$ python -q
>>> import numpy as np
>>> np.set_printoptions(precision=2, suppress=True, linewidth=100)
>>> def tidy(a):
...     return np.round(a, 2) + 0
... 
>>> arr = np.loadtxt("run13.csv", delimiter=",")
>>> print(arr)
[[ 12.  -1.   1.  -1.   2.   1.]
 [  3.  -9.  -3.  -3.   3.  -3.]
 [  2.   1.   0.  -2.   2.   2.]
 [ -2.   1.   0.  -9.   2.  -2.]
 [  1.   0.  -2.   3. -18.  -2.]
 [ -3.  -3.   0.   0.  -3.   2.]]
>>> q, vecs = np.linalg.qr(arr[:, :2])[0], np.linalg.qr(arr[:, 2:])[0]
>>> sigma = np.linalg.svd(q.T @ vecs, compute_uv=False)
>>> print(tidy(np.linalg.norm(q @ q.T - vecs @ vecs.T, 2)))
1.0
>>> print((sigma > 0.9).sum())
0
>>> print(tidy(sigma))
[0.88 0.11]
>>> rng = np.random.default_rng(3230)
>>> F = rng.normal(size=(21, 5))
>>> F = 5 * F / np.linalg.norm(F, axis=1, keepdims=True)
>>> print(tidy(F))
[[-0.98 -3.37 -1.39 -3.09  1.1 ]
 [-1.61  0.79 -2.19  3.86  1.44]
 [-1.74  0.38  2.34 -1.26  3.84]
 [-0.49 -0.79 -3.74  3.08 -0.81]
 [-2.77 -0.91 -2.56 -2.82 -1.4 ]
 [-2.3   0.45 -3.38 -2.05 -1.96]
 [-1.11 -0.98  4.35  1.21 -1.56]
 [ 1.65 -1.26  2.76 -3.48  0.99]
 [ 2.22  0.25 -0.51 -2.82 -3.44]
 [-2.2  -3.84 -0.03 -2.08 -1.03]
 [ 0.78  0.    0.9  -4.46  1.92]
 [ 1.52 -3.22  3.38  0.05  0.92]
 [-2.99  0.28  2.39 -3.04 -1.01]
 [-0.67  4.58  1.   -1.32  0.94]
 [ 0.36 -1.51  0.18  1.24  4.59]
 [ 1.91  1.67 -2.86  1.14  3.02]
 [-1.16 -2.98  1.35 -3.    1.98]
 [-0.8   1.25 -2.38  1.21  3.96]
 [ 0.33 -1.87  3.41  0.91  2.99]
 [-0.58 -2.48  1.67 -3.96  0.09]
 [ 1.   -4.33  1.86 -1.27  0.41]]
>>> Ac = (F - F.mean(axis=0)) / F.std(axis=0)
>>> print(np.argwhere(np.abs(Ac) > 2))
[[ 1  3]
 [ 8  4]
 [13  1]]
>>> coef = np.linalg.lstsq(np.delete(Ac, 1, axis=1), Ac[:, 1])[0]
>>> print(tidy(1 - np.var(Ac[:, 1] - np.delete(Ac, 1, axis=1) @ coef)))
0.11
>>> m1 = np.load("block11.npy")
>>> print(m1)
[[ 1  0  0  0]
 [ 0  0 -2  0]
 [-2  0  0  0]
 [ 3  0  0  0]]
>>> # rank 2
>>> print(tidy(np.linalg.eigvals(m1)))
[0. 0. 0. 1.]
>>> print(np.kron(np.eye(2, dtype=int), m1))
[[ 1  0  0  0  0  0  0  0]
 [ 0  0 -2  0  0  0  0  0]
 [-2  0  0  0  0  0  0  0]
 [ 3  0  0  0  0  0  0  0]
 [ 0  0  0  0  1  0  0  0]
 [ 0  0  0  0  0  0 -2  0]
 [ 0  0  0  0 -2  0  0  0]
 [ 0  0  0  0  3  0  0  0]]
>>> print(tidy(np.linalg.det(2 * m1)), tidy(np.linalg.det(m1)))
0.0 0.0
>>> J = np.loadtxt("x.csv", delimiter=",")
>>> print(tidy(J))
[[ 0.04  0.04 -0.19]
 [ 0.04  0.04 -0.19]
 [-0.19 -0.19  0.93]]
>>> print(tidy(np.abs(J).max()))
0.93
>>> print(np.count_nonzero(J))
9
>>> np.zeros(3, 3)
Traceback (most recent call last):
  File "<python-input-28>", line 1, in <module>
    np.zeros(3, 3)
    ~~~~~~~~^^^^^^
TypeError: Cannot interpret '3' as a data type
>>> print(J.shape)
(3, 3)
>>> A = np.load("a.npy")
>>> print(A)
[[ 1  0  0  0  0  0]
 [-2  1  0  0  0  0]
 [-2  3  1  0  0  0]
 [ 1  2 -1  1  0  0]
 [ 3 -3 -3 -3  1  0]
 [ 1 -1 -3  2 -2  1]]
>>> left, sigma, Vt = np.linalg.svd(A)
>>> print(np.argmax(sigma[:-1] / (sigma[1:] + 1e-6)) + 1)
5
>>> print(tidy(sigma))
[7.31 4.4  2.58 2.05 0.52 0.01]
>>> other = left[:, :5] @ np.diag(sigma[:5]) @ Vt[:5]
>>> print(tidy(other))
[[ 1.    0.    0.    0.    0.    0.01]
 [-2.    1.    0.    0.    0.    0.  ]
 [-2.    3.    1.    0.    0.    0.  ]
 [ 1.    2.   -1.    1.    0.    0.  ]
 [ 3.   -3.   -3.   -3.    1.    0.  ]
 [ 1.   -1.   -3.    2.   -2.    1.  ]]
>>> print(tidy(np.linalg.norm(A - other, 2)), tidy(sigma[5]))
0.01 0.01
>>> print(np.linalg.matrix_rank(other))
5
>>> print(A.reshape(2, -1))
[[ 1  0  0  0  0  0 -2  1  0  0  0  0 -2  3  1  0  0  0]
 [ 1  2 -1  1  0  0  3 -3 -3 -3  1  0  1 -1 -3  2 -2  1]]
>>> print(A.ravel(order="F"))
[ 1 -2 -2  1  3  1  0  1  3  2 -3 -1  0  0  1 -1 -3 -3  0  0  0  1 -3  2  0  0  0  0  1 -2  0  0  0
  0  0  1]
>>> blk = A.reshape(6, 2, -1)
>>> print(blk[:, 0])
[[ 1  0  0]
 [-2  1  0]
 [-2  3  1]
 [ 1  2 -1]
 [ 3 -3 -3]
 [ 1 -1 -3]]
>>> print(blk.shape)
(6, 2, 3)
>>> other = np.array([[-2, 0, 1], [2, -1, 2], [0, 0, 0]])
>>> E = other + other.T
>>> print(E)
[[-4  2  1]
 [ 2 -2  2]
 [ 1  2  0]]
>>> # equal to its transpose
>>> q = E.astype(float).copy()
>>> for j in range(3):
...     q[:, j] -= q[:, :j] @ (q[:, :j].T @ q[:, j])
...     q[:, j] /= np.linalg.norm(q[:, j])
... 
>>> print(tidy(q.T @ E))
[[ 4.58 -2.18  0.  ]
 [ 0.    2.69 -0.74]
 [ 0.    0.    2.11]]
>>> print(tidy(q.T @ q))
[[1. 0. 0.]
 [0. 1. 0.]
 [0. 0. 1.]]
>>> proj = np.triu(np.array([[0, -1, -2], [-2, 2, 2], [-1, 0, -1]]), 1) + np.eye(3)
>>> other = proj @ E @ np.linalg.inv(proj)
>>> print(other)
[[-8. -8. -1.]
 [ 4.  6. -2.]
 [ 1.  3. -4.]]
>>> print(np.trace(other), np.trace(E))
-6.0 -6
>>> left, sigma, Vt = np.linalg.svd(J)
>>> print(tidy(sigma))
[1. 0. 0.]
>>> print(np.argmax(sigma[:-1] / (sigma[1:] + 1e-6)) + 1)
1
>>> other = left[:, :1] @ np.diag(sigma[:1]) @ Vt[:1]
>>> print(tidy(other))
[[ 0.04  0.04 -0.19]
 [ 0.04  0.04 -0.19]
 [-0.19 -0.19  0.93]]
>>> print(tidy(np.linalg.norm(J - other) / np.linalg.norm(J)))
0.0
>>> print(tidy(np.abs(J - other).max()))
0.0
>>> print(tidy(np.linalg.det(E[::-1])))
-26.0
>>> print(tidy(np.linalg.det(2 * E)), tidy(np.linalg.det(E)))
208.0 26.0
>>> feats = np.loadtxt("w.csv", delimiter=",")
>>> print(feats)
[[6. 0. 0.]
 [0. 6. 5.]
 [0. 5. 6.]]
>>> # symmetric, so the eigenvalues are real
>>> def softmax(z):
...     e = np.exp(z - z.max(axis=-1, keepdims=True))
...     return e / e.sum(axis=-1, keepdims=True)
... 
>>> print(tidy(softmax(J[0] + 2)))
[0.36 0.36 0.29]
>>> print(softmax(J).sum(axis=1))
[1. 1. 1.]
>>> print(tidy(softmax(J[0])))
[0.36 0.36 0.29]
>>> print(tidy(softmax(10 * J[0])))
[0.47 0.47 0.05]
>>> att = J @ J.T / np.sqrt(3)
>>> print(softmax(att).round(6).argmax(axis=1))
[0 0 2]
>>> print(tidy(softmax(att)))
[[0.35 0.35 0.31]
 [0.35 0.35 0.31]
 [0.26 0.26 0.49]]
>>> print(tidy(softmax(att)[0] @ J))
[-0.03 -0.03  0.15]
>>> q = feats.astype(float).copy()
>>> for j in range(3):
...     q[:, j] -= q[:, :j] @ (q[:, :j].T @ q[:, j])
...     q[:, j] /= np.linalg.norm(q[:, j])
... 
>>> print(tidy(q.T @ feats))
[[6.   0.   0.  ]
 [0.   7.81 7.68]
 [0.   0.   1.41]]
>>> print(tidy(q.T @ q))
[[1. 0. 0.]
 [0. 1. 0.]
 [0. 0. 1.]]
>>> print(tidy(q))
[[ 1.    0.    0.  ]
 [ 0.    0.77 -0.64]
 [ 0.    0.64  0.77]]
>>> X = np.cumsum(np.array([[-4, -5, 3],
...     [9, -8, -3],
...     [-4, 4, 9],
...     [9, 8, -6],
...     [6, -7, -9],
...     [1, -4, -6],
...     [0, -1, -5],
...     [2, 8, -4],
...     [8, 1, -8],
...     [6, -3, -7],
...     [-6, -8, -1],
...     [-9, -2, -1],
...     [2, -1, -5],
...     [-4, 6, -6],
...     [-2, 0, 9],
...     [5, -4, 1],
...     [5, -1, 5],
...     [8, 3, 4],
...     [-8, 4, 3],
...     [-8, 5, 3],
...     [-3, -5, 7],
...     [-7, -1, -6],
...     [-1, -3, 8],
...     [-4, 2, -9],
...     [-2, -6, -3],
...     [-1, 1, 5],
...     [5, 1, -8],
...     [-6, 0, 4],
...     [4, 8, 7],
...     [0, 6, -1],
...     [8, 0, 0],
...     [4, 3, -3],
...     [3, 9, 2]]), axis=0)
>>> print(X)
[[ -4  -5   3]
 [  5 -13   0]
 [  1  -9   9]
 [ 10  -1   3]
 [ 16  -8  -6]
 [ 17 -12 -12]
 [ 17 -13 -17]
 [ 19  -5 -21]
 [ 27  -4 -29]
 [ 33  -7 -36]
 [ 27 -15 -37]
 [ 18 -17 -38]
 [ 20 -18 -43]
 [ 16 -12 -49]
 [ 14 -12 -40]
 [ 19 -16 -39]
 [ 24 -17 -34]
 [ 32 -14 -30]
 [ 24 -10 -27]
 [ 16  -5 -24]
 [ 13 -10 -17]
 [  6 -11 -23]
 [  5 -14 -15]
 [  1 -12 -24]
 [ -1 -18 -27]
 [ -2 -17 -22]
 [  3 -16 -30]
 [ -3 -16 -26]
 [  1  -8 -19]
 [  1  -2 -20]
 [  9  -2 -20]
 [ 13   1 -23]
 [ 16  10 -21]]
>>> x = np.array([9, 0, 6])
>>> target = X @ x
>>> print(tidy(np.linalg.pinv(X) @ X))
[[1. 0. 0.]
 [0. 1. 0.]
 [0. 0. 1.]]
>>> print(tidy(np.linalg.lstsq(X, target)[0]))
[9. 0. 6.]
>>> print(tidy(np.linalg.solve(X.T @ X, X.T @ target)))
[9. 0. 6.]
>>> print(target)
[ -18   45   63  108  108   81   51   45   69   81   21  -66  -78 -150 -114  -63   12  108   54
    0   15  -84  -45 -135 -171 -150 -153 -183 -105 -111  -39  -21   18]
>>> target = target + 0.3 * rng.normal(size=33)
>>> print(tidy(target))
[ -18.49   44.9    62.63  107.93  107.92   81.36   51.02   44.53   69.28   81.08   20.38  -66.13
  -77.29 -150.16 -113.66  -63.09   11.93  108.07   53.81    0.6    15.23  -83.81  -44.64 -134.61
 -170.21 -150.22 -152.55 -183.1  -104.97 -110.26  -38.85  -21.35   18.59]
>>> coef, *_ = np.linalg.lstsq(X, target)
>>> print([round(float(np.linalg.norm(np.linalg.solve(X.T @ X + lam * np.eye(3), X.T @ target))), 2) for lam in (0, 1, 10, 100)])
[10.8, 10.8, 10.75, 10.28]
>>> print(tidy(X.T @ (target - X @ coef)))
[0. 0. 0.]
>>> print(tidy(np.linalg.norm(target - X @ coef)))
1.96
>>> print(tidy(coef))
[8.99 0.01 5.99]
